$ ipython --no-banner

In [1]: import numpy as np

In [2]: np.set_printoptions(precision=1, suppress=True, linewidth=100, sign=" ")

In [3]: A2 = np.array([[1, -1], [-3, -3]])

In [4]: C = np.array([[9, 4], [-8, 0]])

In [5]: M = np.kron(A2, C)

In [6]: M
Out[6]: 
array([[  9,   4,  -9,  -4],
       [ -8,   0,   8,   0],
       [-27, -12, -27, -12],
       [ 24,   0,  24,   0]])

In [7]: A2 = np.array([[3, 3, 2], [3, 1, 1], [3, 3, 2], [2, 0, 1]])

In [8]: np.einsum("ik,kj->ij", M, A2)
Out[8]: 
array([[   4,    4,    0],
       [   0,    0,    0],
       [-222, -174, -132],
       [ 144,  144,   96]])

In [9]: np.linalg.matrix_rank(np.vstack([M, A2.T]))
Out[9]: np.int64(4)

In [10]: A2 @ M
---------------------------------------------------------------------------
ValueError                                Traceback (most recent call last)
Cell In[10], line 1
----> 1 A2 @ M

ValueError: matmul: Input operand 1 has a mismatch in its core dimension 0, with gufunc signature (n?,k),(k,m?)->(n?,m?) (size 4 is different from 3)

In [11]: np.einsum("ik,kj->ji", M, A2)
Out[11]: 
array([[   4,    0, -222,  144],
       [   4,    0, -174,  144],
       [   0,    0, -132,   96]])

In [12]: print(M @ A2)
[[   4    4    0]
 [   0    0    0]
 [-222 -174 -132]
 [ 144  144   96]]

In [13]: hat = np.triu(np.array([[-1, -2, 2, 2], [0, 1, 2, 2], [0, -1, -2, 1], [0, -2, 0, 0]]), 1) + np.eye(4)

In [14]: A2 = hat @ M @ np.linalg.inv(hat)

In [15]: print(np.linalg.matrix_rank(A2))
4

In [16]: print(A2)
[[  19.   18. -105.    3.]
 [ -14.  -52.  134.  -26.]
 [  -3.  -18.   39.   -9.]
 [  24.   48. -120.  -24.]]

In [17]: round(float(np.linalg.det(A2)), 1)
Out[17]: 36864.0

In [18]: x = np.array([3, 3, 2, 3])

In [19]: M @ np.ones(4)
Out[19]: array([  0.,   0., -78.,  48.])

In [20]: print(M * x)
[[ 27  12 -18 -12]
 [-24   0  16   0]
 [-81 -36 -54 -36]
 [ 72   0  48   0]]

In [21]: np.linalg.norm(M @ x) <= np.linalg.norm(M, 2) * np.linalg.norm(x) + 1e-9
Out[21]: np.True_

In [22]: np.einsum("ij,j->i", M, x)
Out[22]: array([   9,   -8, -207,  120])

In [23]: rng = np.random.default_rng(16)

In [24]: lab = rng.permutation(4)

In [25]: print(lab)
[ 1  0  3  2]

In [26]: A2 = M[lab][:, lab]

In [27]: print(np.sort(np.abs(np.linalg.eigvals(A2))))
[  9.3   9.3  20.6  20.6]

In [28]: print(np.diag(A2))
[  0   9   0 -27]

In [29]: print(round(float(np.linalg.det(A2)), 1), np.round(np.linalg.det(M[lab]), 1))
36864.0 36864.0

In [30]: A2 = M + rng.integers(-2, 3, (4, 1)) @ rng.integers(-2, 3, (1, 4))

In [31]: A2
Out[31]: 
array([[  9,   4,  -9,  -4],
       [ -9,  -2,   9,   0],
       [-25,  -8, -29, -12],
       [ 24,   0,  24,   0]])

In [32]: np.abs(A2 - M).sum(axis=1)
Out[32]: array([ 0,  4,  8,  0])

In [33]: np.round(np.linalg.svd(A2 - M, compute_uv=False), 1) + 0
Out[33]: array([ 5.5,  0. ,  0. ,  0. ])

In [34]: feats = np.load("out5.npy")

In [35]: print(feats)
[[ 0.7  8.3  8.   9.1 -2.1  9.3]
 [ 0.2  8.3  8.2 10.   0.4 10.2]
 [ 1.1  7.2  8.5  9.4 -1.1 10.3]
 [ 2.  10.5  9.6  9.5 -0.8  9.7]
 [-0.1  7.6  9.   9.5  0.2  9.1]
 [ 2.2  8.2  8.9  8.9  0.7  9.5]
 [-1.5  7.9  8.4  7.1  0.   8.6]
 [ 0.4  6.2  4.9  9.6  1.3  8. ]
 [-0.5  9.1 10.1  9.6  1.1  8.6]
 [-1.   8.3 10.2 11.4  1.4 11.5]
 [ 2.2 10.4  7.3  9.9 -1.3  7.9]
 [-0.1  8.8  8.  10.8  0.1  8.7]
 [-1.5  9.3  9.8  9.3  0.5 10.4]
 [ 0.1  9.   7.3  8.5 -0.8  8.2]
 [ 0.1  7.5  8.2  9.3 -0.7 10.3]
 [-0.8  7.3  9.2  9.2 -1.2  8.4]
 [ 0.9  9.   6.4  9.3 -1.3  9.3]
 [ 0.   8.3  9.2  9.3 -0.2  9.9]
 [ 0.  11.3  9.9  8.4  1.6  9.2]
 [ 0.3 10.6  8.5  7.6  1.7  9.4]
 [ 0.9  7.7  9.5  9.1 -2.9  7.4]
 [-1.3 10.9  8.3  9.9 -2.2  9.7]
 [-0.9  8.1  9.3 10.3 -0.5  9.2]
 [-1.3 10.2 11.   7.3  0.4  8.5]
 [-1.1  9.1  8.4  8.7  0.1  7. ]
 [-1.1  9.6  8.3  8.9 -1.1  7.9]
 [-0.3 11.1  9.8  9.6  0.   8.4]
 [-0.6 11.  10.6  9.9  1.  10.8]
 [-0.3  9.2  8.3 10.2 -0.5  9.6]
 [ 1.1  9.   9.5  8.6 -0.2  8. ]
 [-1.4 10.1  8.6  8.5  0.2  9.3]
 [ 2.2  8.8 10.2 10.8  1.   8.9]
 [ 2.6  9.   9.2  7.8 -2.7 10. ]
 [-1.4  9.2  9.   8.3  1.4 10.2]
 [ 0.8 10.2  8.1  8.6 -0.4  9.4]
 [ 1.6  9.   7.7  8.  -1.   8.4]
 [ 1.1  9.2  7.3  9.6  1.   9.9]
 [-0.8  7.9  9.4  7.7  0.3  9.7]
 [-0.6 10.2  7.8 10.6  0.2  8.6]]

In [36]: Xs = (feats - feats.mean(axis=0)) / feats.std(axis=0)

In [37]: np.argwhere(np.abs(Xs) > 2)
Out[37]: 
array([[  6,   3],
       [  7,   1],
       [  7,   2],
       [  9,   3],
       [  9,   5],
       [ 20,   4],
       [ 24,   5],
       [ 32,   0],
       [ 32,   4]])

In [38]: c = np.linalg.lstsq(np.delete(Xs, 1, axis=1), Xs[:, 1])[0]

In [39]: round(float(1 - np.var(Xs[:, 1] - np.delete(Xs, 1, axis=1) @ c)), 1)
Out[39]: 0.1

In [40]: Uu, sv, Vt = np.linalg.svd(feats)

In [41]: sv
Out[41]: array([ 113. ,    8.5,    7.4,    6.3,    6. ,    4.9])

In [42]: A2 = Uu[:, :1] @ np.diag(sv[:1]) @ Vt[:1]

In [43]: np.linalg.matrix_rank(A2)
Out[43]: np.int64(1)

In [44]: A2 = np.c_[feats[:, :5] @ np.array([[5, 0, 5, 1, 5],
    ...:     [1, 2, 0, 5, 2],
    ...:     [5, 4, 3, 3, 2],
    ...:     [4, 1, 3, 1, 5],
    ...:     [5, 1, 0, 2, 4]]), np.array([3, -1, -7, -2, 9, 1, -7, 7, -1, 6, 3, 4, -7, -6, 5, 9, 1, 3, -4, 1, 8, 5, 4, -3, 7, 5, 3, -2, 4, -9, 3, 8, 5, 2, -3, 0, 9, 0, 2])]

In [45]: print(A2)
[[ 77.7  55.6  54.8  71.1  73.2   3. ]
 [ 92.3  59.8  55.6  77.1  85.6  -1. ]
 [ 87.3  56.7  59.2  69.8  79.5  -7. ]
 [102.5  68.1  67.3  91.2  94.5  -2. ]
 [ 91.1  60.9  55.   74.8  81.    9. ]
 [102.8  61.6  64.4  80.2  92.5   1. ]
 [ 70.8  56.5  39.   70.3  60.6  -7. ]
 [ 77.6  42.9  45.5  58.3  77.4   7. ]
 [101.   69.3  56.6  87.1  88.3  -1. ]
 [106.9  70.2  59.8  85.3  94.6   6. ]
 [ 91.   58.6  62.6  83.4  90.7   3. ]
 [ 92.   60.5  55.9  78.9  87.5   4. ]
 [ 90.5  67.6  49.8  84.7  79.2  -7. ]
 [ 76.   54.9  47.9  73.9  72.4  -6. ]
 [ 82.7  56.4  53.   70.1  75.6   5. ]
 [ 80.1  59.4  51.2  70.1  70.2   9. ]
 [ 76.2  51.6  51.6  71.8  76.6   1. ]
 [ 90.5  62.5  55.5  78.   80.7   3. ]
 [102.4  72.2  54.9  97.8  90.8  -4. ]
 [ 93.5  64.5  49.8  89.8  84.5   1. ]
 [ 81.6  59.6  60.3  71.2  72.8   8. ]
 [ 74.5  62.7  48.1  83.6  72.6   5. ]
 [ 88.8  63.2  54.3  76.8  79.8   4. ]
 [ 89.9  72.1  48.4  90.8  74.   -3. ]
 [ 80.9  60.6  45.8  78.5  73.4   7. ]
 [ 75.7  60.2  46.1  78.5  70.4   5. ]
 [ 97.   71.   56.7  94.2  88.3   3. ]
 [105.6  75.3  58.5  98.1  93.7  -2. ]
 [ 87.5  61.3  54.   79.8  82.5   4. ]
 [ 95.4  64.4  59.8  82.8  84.7  -9. ]
 [ 81.1  63.3  44.3  83.8  73.7   3. ]
 [119.   70.2  74.   89.6 107.    8. ]
 [ 85.7  59.9  64.   77.6  77.6   5. ]
 [ 87.4  64.1  44.9  82.7  76.5   2. ]
 [ 87.1  61.   54.1  83.9  82.   -3. ]
 [ 82.5  55.8  55.1  75.7  77.4   0. ]
 [ 94.6  58.2  56.2  80.6  90.5   9. ]
 [ 83.2  61.4  47.3  75.2  70.3   0. ]
 [ 89.6  62.4  52.2  84.8  86.8   2. ]]

In [46]: np.round(np.linalg.lstsq(feats, A2[:, 0])[0], 1) + 0
Out[46]: array([ 5.,  1.,  5.,  4.,  5.,  0.])
